% python3 -q
>>> import numpy as np
>>> from numpy import linalg as LA
>>> np.set_printoptions(suppress=True, linewidth=120)
>>> rd = lambda a: np.round(a, 2) + 0
>>> A = np.load("m.npy")
>>> print(A)
[[  0.69   3.62   2.23]
 [  1.29   6.41   3.84]
 [ -0.59  -3.04  -1.8 ]
 [  0.62   3.18   1.92]
 [ -1.57  -7.69  -4.62]
 [ -2.11 -10.47  -6.26]
 [  0.23   1.22   0.73]
 [ -0.02  -0.04  -0.01]
 [ -0.62  -3.05  -1.82]
 [  2.31  11.57   6.97]
 [  0.19   0.98   0.56]
 [ -1.8   -8.99  -5.41]]
>>> rng = np.random.default_rng(935)
>>> labels = rng.permutation(3)
>>> Y = A[:, labels] * rng.choice([-1, 1], 3)
>>> print(Y)
[[  0.69  -2.23   3.62]
 [  1.29  -3.84   6.41]
 [ -0.59   1.8   -3.04]
 [  0.62  -1.92   3.18]
 [ -1.57   4.62  -7.69]
 [ -2.11   6.26 -10.47]
 [  0.23  -0.73   1.22]
 [ -0.02   0.01  -0.04]
 [ -0.62   1.82  -3.05]
 [  2.31  -6.97  11.57]
 [  0.19  -0.56   0.98]
 [ -1.8    5.41  -8.99]]
>>> left, _, Vt = LA.svd(A.T @ Y)
>>> print(rd(left @ Vt))
[[ 1.  0.  0.]
 [ 0.  0.  1.]
 [ 0. -1.  0.]]
>>> print(labels)
[0 2 1]
>>> print(round(np.log10(LA.cond(A))))
3
>>> print(LA.matrix_rank(A, rtol=0.1))
1
>>> print(rd(LA.norm(A, 2) / LA.norm(A)))
1.0
>>> print(rd(np.abs(LA.svd(A)[2][-1])))
[0.76 0.44 0.48]
>>> W2 = A[[2, 3]].astype(float)
>>> for _ in range(7):
...     labels = LA.norm(A[:, None] - W2, axis=-1).argmin(axis=1)
...     W2 = np.array([A[labels == j].mean(axis=0) for j in range(2)])
... 
>>> print(labels)
[1 1 0 1 0 0 1 1 0 1 1 0]
>>> print(np.bincount(labels))
[5 7]
>>> mat = np.load("dump.npy")
>>> print(mat)
[[ 1 -2  4]
 [ 1 -1  1]
 [ 1  0  0]]
>>> Y = LA.inv(mat)
>>> print(rd(LA.det(mat) * Y))
[[ 0.  0.  2.]
 [ 1. -4.  3.]
 [ 1. -2.  1.]]
>>> print(mat @ Y)
[[1. 0. 0.]
 [0. 1. 0.]
 [0. 0. 1.]]
>>> print(np.allclose(Y, mat.T))
False
>>> print(rd(LA.cond(mat)))
13.91
>>> print(Y)
[[ 0.   0.   1. ]
 [ 0.5 -2.   1.5]
 [ 0.5 -1.   0.5]]
>>> print(rd(LA.det(mat) * LA.det(Y)))
1.0
>>> print(rd(LA.inv(Y)))
[[ 1. -2.  4.]
 [ 1. -1.  1.]
 [ 1.  0.  0.]]
>>> W0 = np.loadtxt("run0.csv", delimiter=",")
>>> print(W0)
[[ -4.96   1.61   4.12]
 [ -5.78   1.09   3.88]
 [ -5.05  -0.47   2.86]
 [ -5.83   1.25   1.34]
 [ -4.18   1.36   4.1 ]
 [ -5.78  -1.28   3.42]
 [-16.56   3.56  -2.38]
 [-16.78   4.61  -3.83]
 [ -6.41  -0.68   1.61]
 [-16.01   5.44  -3.85]
 [ -4.62   0.24   2.44]
 [-16.88   4.96  -3.22]
 [ -4.89   2.39   3.37]
 [-18.05   4.01  -3.71]
 [ -5.08   1.33   2.  ]
 [-17.21   5.7   -3.22]
 [ -4.82   0.21   2.32]
 [ -5.75   0.83   2.84]
 [ -5.1    1.49   3.  ]
 [ -4.78   0.03   4.97]]
>>> # column 0 dominates
>>> t = np.radians(15)
>>> r_ = np.eye(3)
>>> r_[1, 1] = r_[0, 0] = np.cos(t)
>>> r_[1, 0], r_[0, 1] = -np.sin(t), np.sin(t)
>>> print(rd(r_))
[[ 0.97  0.26  0.  ]
 [-0.26  0.97  0.  ]
 [ 0.    0.    1.  ]]
>>> Y = mat @ r_.T
>>> print(rd(LA.det(r_)), rd(np.trace(r_)))
1.0 2.93
>>> print(np.allclose(LA.norm(mat, axis=1), LA.norm(Y, axis=1)))
True
>>> print(rd(np.abs(Y - mat).max(axis=0)))
[0.55 0.26 0.  ]
>>> print(rd(Y))
[[ 0.45 -2.19  4.  ]
 [ 0.71 -1.22  1.  ]
 [ 0.97 -0.26  0.  ]]
>>> print(rd(LA.svd(mat, compute_uv=False)), rd(LA.svd(Y, compute_uv=False)))
[4.84 1.19 0.35] [4.84 1.19 0.35]
>>> O, vecs = LA.qr(W0[:, :2])[0], LA.qr(W0[:, 2:])[0]
>>> s = LA.svd(O.T @ vecs, compute_uv=False)
>>> print(rd(s))
[0.51]
>>> print(rd(LA.norm(O @ O.T - vecs @ vecs.T, 2)))
1.0
>>> D = LA.norm(W0[:, None] - W0[None], axis=-1)
>>> print(rd(D[:5, :5]))
[[0.   1.   2.43 2.94 0.82]
 [1.   0.   2.   2.55 1.64]
 [2.43 2.   0.   2.42 2.38]
 [2.94 2.55 2.42 0.   3.22]
 [0.82 1.64 2.38 3.22 0.  ]]
>>> print(D.shape)
(20, 20)
>>> print(np.unravel_index(D.round(6).argmax(), D.shape))
(np.int64(13), np.int64(19))
>>> print(LA.matrix_rank(W0))
3
>>> print(np.abs(W0).max())
18.05
>>> print(rd(LA.norm(W0)))
49.73
>>> print(rd(W0.mean(axis=0)))
[-8.73  1.88  1.1 ]
>>> arr = np.vander(np.arange(2) - 1, 3, increasing=True)
>>> print(arr)
[[ 1 -1  1]
 [ 1  0  0]]
>>> blk = np.stack([arr, 3 * arr, arr[::-1]])
>>> print(np.einsum("bij,cij->bc", blk, blk))
[[ 4 12  2]
 [12 36  6]
 [ 2  6  4]]
>>> print(blk.sum(axis=0))
[[ 5 -4  4]
 [ 5 -1  1]]
>>> print(rd(LA.norm(blk, axis=(1, 2))))
[2. 6. 2.]
>>> print(np.count_nonzero(arr))
4
>>> print(rd(LA.norm(arr)))
2.0
>>> print(arr.mean(axis=0))
[ 1.  -0.5  0.5]
>>> print(arr.sum(axis=1))
[1 1]
>>> print(arr - arr[0])
[[ 0  0  0]
 [ 0  1 -1]]
>>> Y = np.array([[2, 3], [2, 0], [0, 0]])
>>> print(np.einsum("ij->j", arr))
[ 2 -1  1]
>>> print(np.einsum("ik,kj->ji", arr, Y))
[[0 2]
 [3 3]]
>>> print(np.vstack([arr, Y.T]).shape)
(4, 3)
